$ python3 -q
>>> import numpy as np
>>> np.set_printoptions(precision=2, suppress=True, linewidth=200, sign=" ")
>>> X = np.array([[3, -3, 0, 0, -3, 1],
...     [0, 0, 0, 1, 0, 0],
...     [0, 0, 0, 0, 0, 0],
...     [0, 0, -3, 3, 0, 0],
...     [0, 0, 0, 0, 0, 3],
...     [0, 2, -1, 0, 0, 0]])
>>> np.round(np.linalg.norm(X, 2) / np.linalg.norm(X), 2)
np.float64(0.7)
>>> np.linalg.matrix_rank(X, rtol=0.1)
np.int64(5)
>>> x = np.array([5, 1, 7, 3, 9, 1])
>>> (X * x).sum(axis=1)
array([-14,   3,   0, -12,   3,  -5])
>>> (X @ x).argmax()
np.int64(1)
>>> np.linalg.norm(X @ x) <= np.linalg.norm(X, 2) * np.linalg.norm(x) + 1e-9
np.True_
>>> rank = np.linalg.matrix_rank(X)
>>> rank
np.int64(5)
>>> ns = np.linalg.svd(X)[2][rank:].T
>>> np.round(ns[:, 0] / ns[np.abs(ns[:, 0]).round(6).argmax(), 0], 2) + 0
array([ 1.,  0.,  0.,  0.,  1.,  0.])
>>> np.round(X @ ns, 2) + 0
array([[ 0.],
       [ 0.],
       [ 0.],
       [ 0.],
       [ 0.],
       [ 0.]])
>>> th = np.radians(135)
>>> R = np.eye(6)
>>> R[4, 4] = R[3, 3] = np.cos(th)
>>> R[4, 3], R[3, 4] = -np.sin(th), np.sin(th)
>>> R
array([[ 1.  ,  0.  ,  0.  ,  0.  ,  0.  ,  0.  ],
       [ 0.  ,  1.  ,  0.  ,  0.  ,  0.  ,  0.  ],
       [ 0.  ,  0.  ,  1.  ,  0.  ,  0.  ,  0.  ],
       [ 0.  ,  0.  ,  0.  , -0.71,  0.71,  0.  ],
       [ 0.  ,  0.  ,  0.  , -0.71, -0.71,  0.  ],
       [ 0.  ,  0.  ,  0.  ,  0.  ,  0.  ,  1.  ]])
>>> B = X @ R.T
>>> round(float(np.linalg.det(R)), 2), round(np.trace(R), 2)
(1.0, np.float64(2.59))
>>> np.allclose(np.linalg.norm(X, axis=1), np.linalg.norm(B, axis=1))
True
>>> Q, V = np.linalg.qr(R[:, :4])[0], np.linalg.qr(R[:, 4:])[0]
>>> sig = np.linalg.svd(Q.T @ V, compute_uv=False)
>>> np.degrees(np.arccos(sig.clip(0, 1)))
array([ 90.,  90.])
>>> (sig > 0.9).sum()
np.int64(0)
>>> np.round(np.linalg.norm(Q @ Q.T - V @ V.T, 2), 2)
np.float64(1.0)
>>> f = np.array([2, -1, 2, -3, 3, 3, -2, -1, 1, -2, -1, 2, -3])
>>> J = f[np.abs(np.subtract.outer(np.arange(13), np.arange(13)))]
>>> J
array([[ 2, -1,  2, -3,  3,  3, -2, -1,  1, -2, -1,  2, -3],
       [-1,  2, -1,  2, -3,  3,  3, -2, -1,  1, -2, -1,  2],
       [ 2, -1,  2, -1,  2, -3,  3,  3, -2, -1,  1, -2, -1],
       [-3,  2, -1,  2, -1,  2, -3,  3,  3, -2, -1,  1, -2],
       [ 3, -3,  2, -1,  2, -1,  2, -3,  3,  3, -2, -1,  1],
       [ 3,  3, -3,  2, -1,  2, -1,  2, -3,  3,  3, -2, -1],
       [-2,  3,  3, -3,  2, -1,  2, -1,  2, -3,  3,  3, -2],
       [-1, -2,  3,  3, -3,  2, -1,  2, -1,  2, -3,  3,  3],
       [ 1, -1, -2,  3,  3, -3,  2, -1,  2, -1,  2, -3,  3],
       [-2,  1, -1, -2,  3,  3, -3,  2, -1,  2, -1,  2, -3],
       [-1, -2,  1, -1, -2,  3,  3, -3,  2, -1,  2, -1,  2],
       [ 2, -1, -2,  1, -1, -2,  3,  3, -3,  2, -1,  2, -1],
       [-3,  2, -1, -2,  1, -1, -2,  3,  3, -3,  2, -1,  2]])
>>> rng = np.random.default_rng(0)
>>> z = rng.permutation(13)
>>> z
array([ 10,   2,   7,   4,   5,  12,   0,   3,   6,   9,  11,   8,   1])
>>> B = J[z][:, z]
>>> np.allclose(B, J)
False
>>> np.trace(B)
np.int64(26)
>>> np.diag(B)
array([ 2,  2,  2,  2,  2,  2,  2,  2,  2,  2,  2,  2,  2])
>>> vals, V = np.linalg.eigvalsh(J)
Traceback (most recent call last):
  File "<python-input-37>", line 1, in <module>
    vals, V = np.linalg.eigvalsh(J)
    ^^^^^^^
ValueError: too many values to unpack (expected 2)
>>> vals, V = np.linalg.eigh(J)
>>> np.unique(vals.round(6) + 0, return_counts=True)[1]
array([ 1,  1,  1,  1,  1,  1,  1,  1,  1,  1,  1,  1,  1])
>>> (vals > 1e-8).sum(), (vals < -1e-8).sum()
(np.int64(9), np.int64(4))
>>> round(float(vals.sum()), 2), np.trace(J)
(26.0, np.int64(26))
>>> Q, R = np.linalg.qr(J)
>>> np.trace(Q @ Q.T)
np.float64(13.0)
>>> Q.shape, R.shape
((13, 13), (13, 13))
>>> vals, V = np.linalg.eigh(J)
>>> x = np.array([-1, -2, -2, -2, 2, 1, -2, -2, 0, 2, 2, -2, -2])
>>> np.linalg.eigvalsh(J[1:, 1:])
array([-12.14,  -9.84,  -3.76,  -2.51,   3.33,   3.41,   3.84,   4.75,   7.14,   7.78,   9.28,  12.71])
>>> (np.sign(V[:, -1].round(6)) == np.sign(V[0, -1].round(6))).astype(int)
array([ 1,  0,  1,  0,  1,  0,  1,  0,  1,  0,  1,  0,  1])
>>> x @ J @ x / (x @ x), round(vals[0], 2), np.round(vals[-1], 2)
(np.float64(5.0), np.float64(-13.49), np.float64(12.78))
>>> B = X[0, 0] * X[1:] - np.outer(X[1:, 0], X[0])
>>> B
array([[ 0,  0,  0,  3,  0,  0],
       [ 0,  0,  0,  0,  0,  0],
       [ 0,  0, -9,  9,  0,  0],
       [ 0,  0,  0,  0,  0,  9],
       [ 0,  6, -3,  0,  0,  0]])
>>> X[:, 0] / X[0, 0]
array([ 1.,  0.,  0.,  0.,  0.,  0.])
>>> E = np.load("data.npy")
>>> E
array([[-60.06,  20.27, -39.55,  18.83,  79.59, 100.29],
       [-59.77,  19.55, -38.16,  19.35,  79.47, 100.18],
       [-60.08,  20.11, -40.61,  20.01,  80.55,  97.99],
       [-59.49,  19.89, -40.52,  20.08,  79.09,  99.33],
       [-59.81,  19.53, -40.29,  21.87,  80.43, 101.36],
       [-59.66,  20.65, -40.31,  19.87,  78.27, 100.58],
       [-59.94,  20.04, -40.6 ,  20.48,  80.74,  99.65],
       [-60.12,  20.23, -40.48,  20.21,  80.42, 101.7 ],
       [-58.76,  19.12, -41.67,  18.64,  81.3 ,  99.2 ],
       [-61.3 ,  20.36, -41.24,  21.04,  79.99,  98.24],
       [-61.68,  19.98, -41.49,  20.81,  79.19, 100.44],
       [-59.66,  21.03, -40.3 ,  19.56,  79.08,  99.23],
       [-59.74,  19.63, -40.62,  19.45,  78.58, 100.63],
       [-60.42,  19.3 , -40.43,  19.25,  80.44,  99.63],
       [-59.57,  21.24, -39.58,  21.24,  79.39,  99.23],
       [-57.19,  20.59, -39.6 ,  18.57,  81.72,  98.51],
       [-60.27,  19.72, -39.76,  20.05,  78.13, 101.46],
       [-59.05,  20.86, -40.11,  19.34,  80.03,  99.56],
       [-59.51,  19.75, -39.07,  18.24,  81.27,  98.02],
       [-60.21,  18.77, -40.49,  19.56,  78.23, 100.9 ],
       [-58.44,  19.67, -39.37,  19.77,  79.48,  99.99],
       [-60.86,  20.3 , -40.43,  20.55,  78.59,  99.  ],
       [-59.87,  19.99, -39.14,  19.1 ,  80.65,  99.17],
       [-60.05,  21.16, -40.04,  19.98,  79.75,  98.97],
       [-60.14,  20.3 , -40.99,  19.72,  79.85,  99.52],
       [-60.42,  18.9 , -41.7 ,  19.31,  79.34,  99.62],
       [-59.96,  21.02, -38.47,  19.88,  80.36, 101.25],
       [-60.06,  20.81, -40.06,  20.53,  80.98,  99.67],
       [-57.4 ,  21.75, -40.  ,  19.84,  80.28,  99.78],
       [-60.47,  19.21, -40.95,  19.88,  78.09, 101.53],
       [-58.3 ,  23.36, -41.32,  19.41,  82.59,  98.  ],
       [-60.94,  20.05, -41.1 ,  19.09,  79.  , 100.72],
       [-58.99,  19.95, -39.14,  21.32,  79.27, 101.54],
       [-59.5 ,  20.59, -39.76,  19.64,  77.09,  99.3 ],
       [-61.56,  19.86, -39.69,  19.32,  78.92, 100.75],
       [-59.73,  19.41, -40.84,  19.63,  80.21, 100.43],
       [-62.  ,  16.9 , -40.04,  20.74,  79.12,  99.3 ],
       [-60.33,  18.59, -39.35,  21.88,  81.34,  99.09],
       [-59.25,  17.56, -39.06,  19.3 ,  80.68, 100.9 ],
       [-59.57,  19.97, -40.88,  20.98,  81.  ,  99.24],
       [-60.51,  19.83, -40.47,  21.13,  78.56, 100.28],
       [-58.16,  20.04, -40.76,  17.97,  80.3 ,  99.56],
       [-57.99,  19.12, -40.74,  19.65,  80.42, 100.86],
       [-59.49,  18.7 , -41.31,  20.13,  81.14, 100.24],
       [-59.92,  19.99, -40.44,  17.79,  80.98,  99.46]])
>>> W2 = E[[26, 40]].astype(float)
>>> for _ in range(3):
...     z = np.linalg.norm(E[:, None] - W2, axis=-1).argmin(axis=1)
...     W2 = np.array([E[z == j].mean(axis=0) for j in range(2)])
... 
>>> z
array([ 0,  0,  0,  1,  1,  1,  1,  1,  0,  1,  1,  1,  1,  1,  1,  0,  1,  0,  0,  1,  0,  1,  0,  1,  1,  1,  0,  0,  0,  1,  0,  1,  1,  1,  1,  1,  1,  1,  0,  1,  1,  0,  0,  1,  0])
>>> np.abs(W2[1] - W2[0]).argmax()
np.int64(4)
>>> np.bincount(z)
array([ 17,  28])
>>> W2
array([[-59.05,  20.21, -39.89,  19.19,  80.63,  99.55],
       [-60.23,  19.79, -40.46,  20.24,  79.4 , 100.07]])
